% ipython --no-banner

In [1]: import numpy as np

In [2]: from numpy import linalg as LA

In [3]: np.set_printoptions(precision=2, suppress=True, linewidth=120, sign=" ")

In [4]: def rnd(a):
   ...:     return np.round(a, 2) + 0
   ...: 

In [5]: E = np.array([[29, 8, -13], [8, 30, -1], [-13, -1, 31]])

In [6]: print(E)
[[ 29   8 -13]
 [  8  30  -1]
 [-13  -1  31]]

In [7]: rng = np.random.default_rng(972)

In [8]: M2 = E + rng.integers(-2, 3, (3, 2)) @ rng.integers(-2, 3, (2, 3))

In [9]: print(M2)
[[ 30   5  -7]
 [  7  31   1]
 [-15   2  31]]

In [10]: print(np.abs(M2 - E).sum(axis=1))
[ 10   4   5]

In [11]: print(rnd(LA.svd(M2 - E, compute_uv=False)))
[ 7.09  3.84  0.  ]

In [12]: print(LA.matrix_rank(M2 - E, tol=1e-8))
2

In [13]: x = np.array([-1, 5, 4])

In [14]: a = np.maximum(E @ x, 0)

In [15]: print(np.flatnonzero(a > 1e-9))
[ 1  2]

In [16]: print(E * (a > 1e-9)[:, None])
[[  0   0   0]
 [  8  30  -1]
 [-13  -1  31]]

In [17]: print(a)
[   0  138  132]

In [18]: print(E.T @ a)
[-612 4008 3954]

In [19]: x = np.array([3, 3, 3])

In [20]: target = E @ x

In [21]: print(target)
[  72  111   51]

In [22]: print(rnd(LA.solve(E, target + E[:, 1])))
[ 3.  4.  3.]

In [23]: print(rnd(LA.solve(E.T, E[1])))
[ 0.  1.  0.]

In [24]: print(rnd(LA.solve(E, -1 * target)))
[-3. -3. -3.]

In [25]: def softmax(z):
    ...:     e = np.exp(z - z.max(axis=-1, keepdims=True))
    ...:     return e / e.sum(axis=-1, keepdims=True)
    ...: 

In [26]: print(rnd(softmax(E[2])))
[ 0.  0.  1.]

In [27]: print(rnd(softmax(10 * E[2])))
[ 0.  0.  1.]

In [28]: print(rnd(softmax(E).sum(axis=1)))
[ 1.  1.  1.]

In [29]: att = E @ E.T / np.sqrt(3)

In [30]: print(rnd(softmax(att + np.triu(np.full(att.shape, -np.inf), 1))))
[[ 1.  0.  0.]
 [ 0.  1.  0.]
 [ 0.  0.  1.]]

In [31]: print(softmax(att)[2] @ E)
[-13.  -1.  31.]
